$ python -q
>>> import numpy as np
>>> np.set_printoptions(precision=2, suppress=True, linewidth=140)
>>> E = 4 * np.eye(4) + np.eye(4, k=1)
>>> E
array([[4., 1., 0., 0.],
       [0., 4., 1., 0.],
       [0., 0., 4., 1.],
       [0., 0., 0., 4.]])
>>> q, Rm = np.linalg.qr(E)
>>> np.abs(np.diag(Rm))
array([4., 4., 4., 4.])
>>> print(q @ Rm)
[[4. 1. 0. 0.]
 [0. 4. 1. 0.]
 [0. 0. 4. 1.]
 [0. 0. 0. 4.]]
>>> q.shape, Rm.shape
((4, 4), (4, 4))
>>> Rm
array([[4., 1., 0., 0.],
       [0., 4., 1., 0.],
       [0., 0., 4., 1.],
       [0., 0., 0., 4.]])
>>> W0 = np.loadtxt("test4.csv", delimiter=",")
>>> W0
array([[  1.,  -3.,   4.],
       [ -4.,  -3.,   6.],
       [ -7.,   0.,   3.],
       [-11.,   4.,   1.],
       [-16.,   3.,  -2.],
       [-21.,   7.,   2.],
       [-25.,  11.,  -3.],
       [-23.,  10.,  -3.],
       [-22.,  10.,  -5.],
       [-22.,  10.,  -1.],
       [-27.,  14.,  -4.],
       [-32.,  13.,  -7.],
       [-27.,  16.,  -3.],
       [-29.,  15.,  -3.]])
>>> cov = np.cov(W0, rowvar=False)
>>> print(np.polyfit(W0[:, 0], W0[:, 1], 1))
[-0.62 -4.04]
>>> cov.shape
(3, 3)
>>> cent = W0[[4, 12]].astype(float)
>>> for _ in range(4):
...     labels = np.linalg.norm(W0[:, None] - cent, axis=-1).argmin(axis=1)
...     cent = np.array([W0[labels == j].mean(axis=0) for j in range(2)])
... 
>>> labels
array([0, 0, 0, 0, 0, 1, 1, 1, 1, 1, 1, 1, 1, 1])
>>> cent
array([[ -7.4 ,   0.2 ,   2.4 ],
       [-25.33,  11.78,  -3.  ]])
>>> print(np.bincount(labels))
[5 9]
